$ python -q
>>> import numpy as np
>>> from numpy import linalg as LA
>>> np.set_printoptions(suppress=True, linewidth=100)
>>> sigma = 20 * 0.2 ** np.arange(3)
>>> q, _ = LA.qr(np.array([[0.2, -1.1, -0.4], [-2.1, -1.7, 2.0], [0.6, -1.0, -1.4]]))
>>> rng = np.random.default_rng(96)
>>> F = rng.normal(size=(10, 3)) * sigma @ q
>>> print(F.round(2))
[[  7.32  10.68  13.96]
 [  1.35  22.91  28.09]
 [  5.57  10.42  13.32]
 [  4.04   9.56  13.21]
 [  1.41   0.44   0.54]
 [  0.08 -14.97 -16.86]
 [  0.72 -11.27 -14.44]
 [ -1.12  -3.71  -3.89]
 [  1.29 -19.42 -21.42]
 [ -5.   -11.43 -12.42]]
>>> cen = F - F.mean(axis=0)
>>> vecs = LA.svd(cen)[2][:1]
>>> other = cen - cen @ vecs.T @ vecs
>>> print(np.round(np.diag(vecs.T @ vecs), 2))
[0.01 0.41 0.59]
>>> print(LA.norm(other, axis=1).round(6).argmax())
9
>>> print(np.round((cen @ vecs.T).std(axis=0), 2))
[20.49]
>>> print(round(float(LA.norm(other) / LA.norm(cen)), 2))
0.13
>>> cen = F - F.mean(axis=0)
>>> U, sigma, vt = LA.svd(cen, full_matrices=False)
>>> print(np.round(np.abs(vt[-1]), 2))
[0.02 0.77 0.64]
>>> print(np.round(sigma ** 2 / (sigma ** 2).sum(), 2) + 0)
[0.98 0.02 0.  ]
>>> print(np.abs(vt[0]).argmax())
2
>>> print(LA.matrix_rank(cen))
3
>>> print((np.sign(U[:, 0]) == np.sign(U[0, 0])).astype(int))
[1 1 1 1 1 0 0 0 0 0]
>>> labels = F[:, 1] > np.median(F[:, 1])
>>> f = F[labels].mean(axis=0) - F[~labels].mean(axis=0)
>>> print((((F - F.mean(axis=0)) @ f > 0) == labels).mean())
1.0
>>> print(f.round(2))
[ 4.75 22.96 27.63]
>>> print(labels.astype(int))
[1 1 1 1 1 0 0 0 0 0]
>>> feats = np.array([[-8.0, -6.0, -5.0, -1.0],
...     [16.0, 12.0, 8.0, 0.0],
...     [0.0, 0.0, 2.0, 2.0],
...     [10.0, 6.0, 5.0, 3.0]])
>>> print(feats)
[[-8. -6. -5. -1.]
 [16. 12.  8.  0.]
 [ 0.  0.  2.  2.]
 [10.  6.  5.  3.]]
>>> # looks like rank 3
>>> U, sigma, vt = LA.svd(feats)
>>> print(np.argmax(sigma[:-1] / (sigma[1:] + 1e-6)) + 1)
3
>>> other = U[:, :3] @ np.diag(sigma[:3]) @ vt[:3]
>>> print(LA.matrix_rank(feats, rtol=0.05))
3
>>> print(round(float(np.abs(feats - other).max()), 2))
0.0
>>> print(np.einsum("ij,ji->", feats, feats))
29.0
>>> print(np.round(LA.eigvals(feats), 2) + 0)
[0. 4. 3. 2.]
>>> print(np.einsum("ii->", feats))
9.0
>>> print(round(float(LA.det(feats[::-1])), 2))
0.0
>>> f = np.array([2, 3, 5])
>>> print(np.correlate(feats[1], feats[0], "full"))
[ -16.  -92. -164. -240. -144.  -64.    0.]
>>> print(np.array([np.convolve(row, f, "same") for row in feats]))
[[-36. -68. -47. -28.]
 [ 72. 132.  84.  40.]
 [  0.   4.  10.  16.]
 [ 42.  78.  51.  34.]]
>>> print(np.convolve(feats[1], f))
[ 32.  72. 132.  84.  40.   0.]
>>> print(np.polyval(f, feats[1]))
[565. 329. 157.   5.]
>>> print(np.cross(feats[1, :3], feats[0, :3]))
[-12.  16.   0.]
>>> J = np.loadtxt("out3.csv", delimiter=",")
>>> print(J)
[[ -5.61   4.58   8.25]
 [ -4.57   5.66   4.31]
 [ -4.53   5.68   4.18]
 [ -3.38   6.     1.  ]
 [ -1.69   4.54  -1.15]
 [ -1.59   4.37  -1.17]
 [ -1.52   4.24  -1.18]
 [ -0.4    1.46  -0.51]
 [  0.13  -0.52   0.07]
 [  0.24  -0.98  -0.24]
 [  0.23  -0.84  -1.29]
 [  0.17  -0.37  -2.42]
 [  0.13  -0.03  -3.1 ]
 [  0.1    0.22  -3.6 ]
 [ -0.18   2.45  -7.45]
 [ -0.18   2.46  -7.46]
 [ -0.71   7.16 -14.86]
 [ -1.12  10.99 -20.66]
 [ -1.3   12.8  -23.36]
 [ -1.5   14.75 -26.25]
 [ -1.52  15.04 -26.69]
 [ -1.69  16.74 -29.2 ]
 [ -1.83  18.22 -31.38]
 [ -1.91  19.07 -32.63]]
>>> dist = LA.norm(J[:, None] - J[None], axis=-1)
>>> print((dist + 1e9 * np.eye(24)).round(6).argmin(axis=1))
[ 1  2  1  4  5  6  5  8  9  8  9 12 13 12 15 14 17 18 17 20 19 22 23 22]
>>> print(dist.mean(axis=1).argmax())
23
>>> print(np.flatnonzero(dist[21] < dist.mean() / 2))
[18 19 20 21 22 23]
>>> print(dist[:5, :5].round(2))
[[ 0.    4.22  4.35  7.72 10.18]
 [ 4.22  0.    0.14  3.53  6.27]
 [ 4.35  0.14  0.    3.4   6.15]
 [ 7.72  3.53  3.4   0.    3.1 ]
 [10.18  6.27  6.15  3.1   0.  ]]
>>> print(dist.shape)
(24, 24)
>>> labels = J[:, 2] > np.median(J[:, 2])
>>> f = J[labels].mean(axis=0) - J[~labels].mean(axis=0)
>>> print(np.argsort(-np.abs(f).round(6), kind="stable"))
[2 1 0]
>>> K = np.load("x.npy")
>>> print(K)
[[-2  0 -2 -8  2 -2]
 [ 0 -2  0  0  0  0]
 [ 0  0  0  0  4  4]
 [-2  0 -8 -9  8 -7]
 [ 8  0 -6  1  0 -1]
 [ 1  0 -6 -5  4  7]]
>>> # 2 blocks once reordered
>>> print(np.flatnonzero(LA.matrix_power((K != 0) + (K.T != 0) + np.eye(6), 6)[1]))
[1]
>>> print(np.round(LA.det(K), 2))
31552.0
>>> print((LA.matrix_power((K != 0) + (K.T != 0) + np.eye(6), 6) > 0).astype(int))
[[1 0 1 1 1 1]
 [0 1 0 0 0 0]
 [1 0 1 1 1 1]
 [1 0 1 1 1 1]
 [1 0 1 1 1 1]
 [1 0 1 1 1 1]]
>>> print((K != 0).astype(int))
[[1 0 1 1 1 1]
 [0 1 0 0 0 0]
 [0 0 0 0 1 1]
 [1 0 1 1 1 1]
 [1 0 1 1 0 1]
 [1 0 1 1 1 1]]
>>> print(K @ K)
[[  34    0   68  100  -84   36]
 [   0    4    0    0    0    0]
 [  36    0  -48  -16   16   24]
 [  79    0   70  140 -136  -22]
 [ -19    0  -18  -68   -4  -54]
 [  47    0  -28    6  -34   54]]
